In [1]: import numpy as np

In [2]: np.set_printoptions(suppress=True, linewidth=100)

In [3]: def rnd(a):
   ...:     return np.round(a, 2) + 0
   ...: 

In [4]: feats = np.load("dump.npy")

In [5]: print(feats)
[[-1  5  1 -1]
 [-3  5 -4 -2]
 [-1  3 -2  4]
 [-1  5  2 -2]]

In [6]: other = np.array([[6, 3], [9, 3], [5, 7], [4, 1]])

In [7]: other.T @ feats.T
Out[7]: 
array([[ 40,  -1,  27,  41],
       [ 18, -24,  -4,  24]])

In [8]: np.einsum("ik,kj->ij", feats, other)
Out[8]: 
array([[ 40,  18],
       [ -1, -24],
       [ 27,  -4],
       [ 41,  24]])

In [9]: np.einsum("ik,kj->ji", feats, other)
Out[9]: 
array([[ 40,  -1,  27,  41],
       [ 18, -24,  -4,  24]])

In [10]: np.vstack([feats, other.T]).shape
Out[10]: (6, 4)

In [11]: x0 = np.array([1, -2, -4, -1])

In [12]: a = np.maximum(feats @ x0, 0)

In [13]: feats * (a > 1e-9)[:, None]
Out[13]: 
array([[ 0,  0,  0,  0],
       [-3,  5, -4, -2],
       [ 0,  0,  0,  0],
       [ 0,  0,  0,  0]])

In [14]: print(rnd(np.tanh(feats @ x0)))
[-1.  1. -1. -1.]

In [15]: print(np.flatnonzero(a > 1e-9))
[1]

In [16]: feats.T @ a
Out[16]: array([-15,  25, -20, -10])

In [17]: np.maximum(feats @ x0, 0) - np.maximum(-feats @ x0, 0)
Out[17]: array([-14,   5,  -3, -17])

In [18]: print(np.maximum(feats @ (3 * x0), 0))
[ 0 15  0  0]

In [19]: other = np.array([[2, 0, 2], [3, 0, 2]])

In [20]: W2 = np.kron(other, feats)

In [21]: W2.shape
Out[21]: (8, 12)

In [22]: rnd(np.linalg.norm(W2, 2)), rnd(np.linalg.norm(other, 2) * np.linalg.norm(feats, 2))
Out[22]: (np.float64(45.29), np.float64(45.29))

In [23]: print(W2)
[[ -2  10   2  -2   0   0   0   0  -2  10   2  -2]
 [ -6  10  -8  -4   0   0   0   0  -6  10  -8  -4]
 [ -2   6  -4   8   0   0   0   0  -2   6  -4   8]
 [ -2  10   4  -4   0   0   0   0  -2  10   4  -4]
 [ -3  15   3  -3   0   0   0   0  -2  10   2  -2]
 [ -9  15 -12  -6   0   0   0   0  -6  10  -8  -4]
 [ -3   9  -6  12   0   0   0   0  -2   6  -4   8]
 [ -3  15   6  -6   0   0   0   0  -2  10   4  -4]]

In [24]: left, s, Vt = np.linalg.svd(feats)

In [25]: rnd(s)
Out[25]: array([9.93, 5.54, 4.08, 0.14])

In [26]: np.argmax(s[:-1] / (s[1:] + 1e-6)) + 1
Out[26]: np.int64(3)

In [27]: other = left[:, :3] @ np.diag(s[:3]) @ Vt[:3]

In [28]: np.linalg.matrix_rank(feats, rtol=0.05)
Out[28]: np.int64(3)

In [29]: print(rnd(other))
[[-1.1   4.97  1.03 -0.99]
 [-2.99  5.   -4.   -2.  ]
 [-0.98  3.01 -2.01  4.  ]
 [-0.92  5.02  1.97 -2.01]]

In [30]: rnd(np.linalg.norm(feats - other) / np.linalg.norm(feats))
Out[30]: np.float64(0.01)

In [31]: print(np.linalg.matrix_rank(other))
3

In [32]: rnd(np.abs(feats - other).max())
Out[32]: np.float64(0.1)

In [33]: E = np.array([[-3, 2, -1, -2, -1],
    ...:     [0, 3, 0, -3, -2],
    ...:     [0, 0, 3, 0, 1],
    ...:     [0, 0, 0, -2, 1],
    ...:     [0, 0, 0, 0, 0]])

In [34]: rank = np.linalg.matrix_rank(E)

In [35]: print(rank)
4

In [36]: null = np.linalg.svd(E)[2][rank:].T

In [37]: rnd(null @ null.T)
Out[37]: 
array([[ 0.02,  0.09, -0.03,  0.04,  0.08],
       [ 0.09,  0.49, -0.14,  0.21,  0.42],
       [-0.03, -0.14,  0.04, -0.06, -0.12],
       [ 0.04,  0.21, -0.06,  0.09,  0.18],
       [ 0.08,  0.42, -0.12,  0.18,  0.36]])

In [38]: print([int(np.linalg.matrix_rank(E[:i])) for i in range(1, len(E) + 1)])
[1, 2, 3, 4, 4]

In [39]: null.shape
Out[39]: (5, 1)

In [40]: [int(np.linalg.matrix_rank(np.delete(E, i, axis=0))) for i in range(5)]
Out[40]: [3, 3, 3, 3, 4]

In [41]: left, s, Vt = np.linalg.svd(E)

In [42]: evecs = Vt[:(s > 1e-8).sum()]

In [43]: rng = np.random.default_rng(36129)

In [44]: x0 = E[3] + -1 * E[4] + rng.integers(2) * np.eye(5)[0]

In [45]: x0
Out[45]: array([ 1.,  0.,  0., -2.,  1.])

In [46]: np.allclose(evecs.T @ evecs @ x0, x0)
Out[46]: False

In [47]: np.linalg.matrix_rank(np.vstack([E, x0]))
Out[47]: np.int64(5)
